>>> import numpy as np
>>> np.set_printoptions(precision=3, suppress=True, linewidth=200, legacy="1.25")
>>> J = np.load("arr.npy")
>>> J
array([[0, 0, 0, 0, 0, 0],
       [0, 0, 0, 1, 1, 0],
       [0, 0, 0, 0, 0, 0],
       [0, 1, 0, 0, 1, 1],
       [0, 1, 0, 1, 0, 1],
       [0, 0, 0, 1, 1, 0]])
>>> # row 2 repeats row 0
>>> rng = np.random.default_rng(989465)
>>> idx = rng.permutation(6)
>>> idx
array([2, 4, 0, 3, 1, 5])
>>> Y = J[idx][:, idx]
>>> np.round(np.sort(np.abs(np.linalg.eigvals(Y))), 3) + 0
array([0.   , 0.   , 0.   , 1.   , 1.562, 2.562])
>>> vec = np.array([-1, -5, -2, 0, 1, 1])
>>> h = np.maximum(J @ vec, 0)
>>> np.maximum(J @ (3 * vec), 0)
array([0, 3, 0, 0, 0, 3])
>>> np.tanh(J @ vec)
array([ 0.   ,  0.762,  0.   , -0.995, -0.999,  0.762])
>>> round(np.linalg.norm(J, 2) / np.linalg.norm(J), 3)
0.81
>>> np.argsort(-np.linalg.norm(J, axis=0).round(6), kind="stable")[:3]
array([3, 4, 1])
>>> E = np.loadtxt("mat.csv", delimiter=",")
>>> E
array([[  0.96 ,  -4.288,   1.209,  -1.557,   5.47 ,   6.889,  -0.335,   2.052],
       [  1.37 ,   1.849,  -0.572,   1.885,  -3.406,  -2.061,   2.706,   1.631],
       [ -6.618,   8.161,  -2.395,   0.918,  -2.604,  -0.159,   2.047,   1.716],
       [  5.673,   4.08 ,   3.993,   3.181,   2.795,   5.231,  -1.228,   8.536],
       [  5.303,  -2.308,   2.082,   1.25 ,   0.024,  -0.25 ,  -0.759,   1.028],
       [  0.04 ,   5.741,   0.59 ,   2.878,  -0.899,   3.149,   2.506,   5.618],
       [  5.127,  -1.915,   2.453,   1.175,   0.357,  -0.313,  -0.719,   1.37 ],
       [  6.87 ,  -4.823,   3.683,  -0.122,   4.375,   2.179,  -4.678,   1.576],
       [  4.306,   7.205,   2.586,   3.649,  -2.826,  -2.996,  -4.784,   3.3  ],
       [ -6.71 ,  -1.093,  -3.6  ,  -2.122,  -1.292,  -2.002,   4.129,  -4.457],
       [  0.249,  11.438,   2.036,   2.014,  -0.494,  -2.029, -10.56 ,   1.284],
       [ 10.329,   4.329,   6.017,   3.867,  -0.826,  -0.204,  -5.173,   5.78 ],
       [  7.816,  -3.585,   4.56 ,  -0.165,   5.707,   3.1  ,  -7.503,   1.787],
       [  3.95 ,   7.502,   3.37 ,   3.673,  -0.665,   0.62 ,  -2.552,   6.596],
       [ -7.508,  -3.341,  -3.297,  -2.42 ,   0.06 ,   0.669,   6.538,  -3.428],
       [ -1.128,  -1.397,  -1.081,   0.787,  -2.304,   0.747,   8.447,   1.817],
       [  9.065,   3.694,   4.668,   3.712,   0.273,  -0.999,  -5.965,   4.838],
       [  4.059,  -0.997,   1.363,   1.58 ,  -0.103,   1.18 ,   2.25 ,   3.938],
       [ -1.29 ,   8.158,   1.066,   1.299,  -0.336,   0.159,  -3.62 ,   3.477],
       [  4.368,  -6.913,   1.59 ,  -0.009,   0.863,   0.16 ,   2.136,  -0.493],
       [ -1.393,   6.75 ,  -0.121,   1.716,  -1.34 ,   0.703,  -0.387,   3.895],
       [ 11.886,   1.644,   5.517,   4.006,   0.27 ,   0.018,  -5.719,   5.256],
       [  4.923,  -1.992,   2.757,   1.807,   2.16 ,   3.515,   1.082,   4.576],
       [ -3.217,  -4.948,  -1.414,  -2.014,   3.757,   4.586,   3.973,   0.347],
       [  4.549,   0.808,   2.689,   2.434,   0.708,   2.506,   1.469,   5.132],
       [-10.833,   1.277,  -6.029,  -2.83 ,  -4.418,  -3.706,   5.444,  -5.491],
       [  1.204,  -4.14 ,  -0.067,  -2.065,   1.363,  -1.642,  -3.594,  -3.908],
       [ -1.397,   3.914,  -1.425,   1.795,  -3.873,  -1.546,   2.268,   1.26 ],
       [  4.247,   2.676,   3.632,   0.746,   2.725,   0.044, -10.258,   0.337],
       [ -0.545,   2.181,   0.65 ,   0.412,   1.174,   2.09 ,  -0.55 ,   2.316],
       [ -3.376,  -5.073,  -1.651,  -2.28 ,   3.683,   3.849,   3.522,  -0.136],
       [ -3.499,  -5.83 ,  -1.625,  -2.097,   2.853,   4.793,   7.226,   0.551]])
>>> dist = np.linalg.norm(E[:, None] - E[None], axis=-1)
>>> dist[17].round(6).argsort(kind="stable")[:4]
array([17, 24, 22,  6])
>>> dist.mean(axis=1).argmax()
25
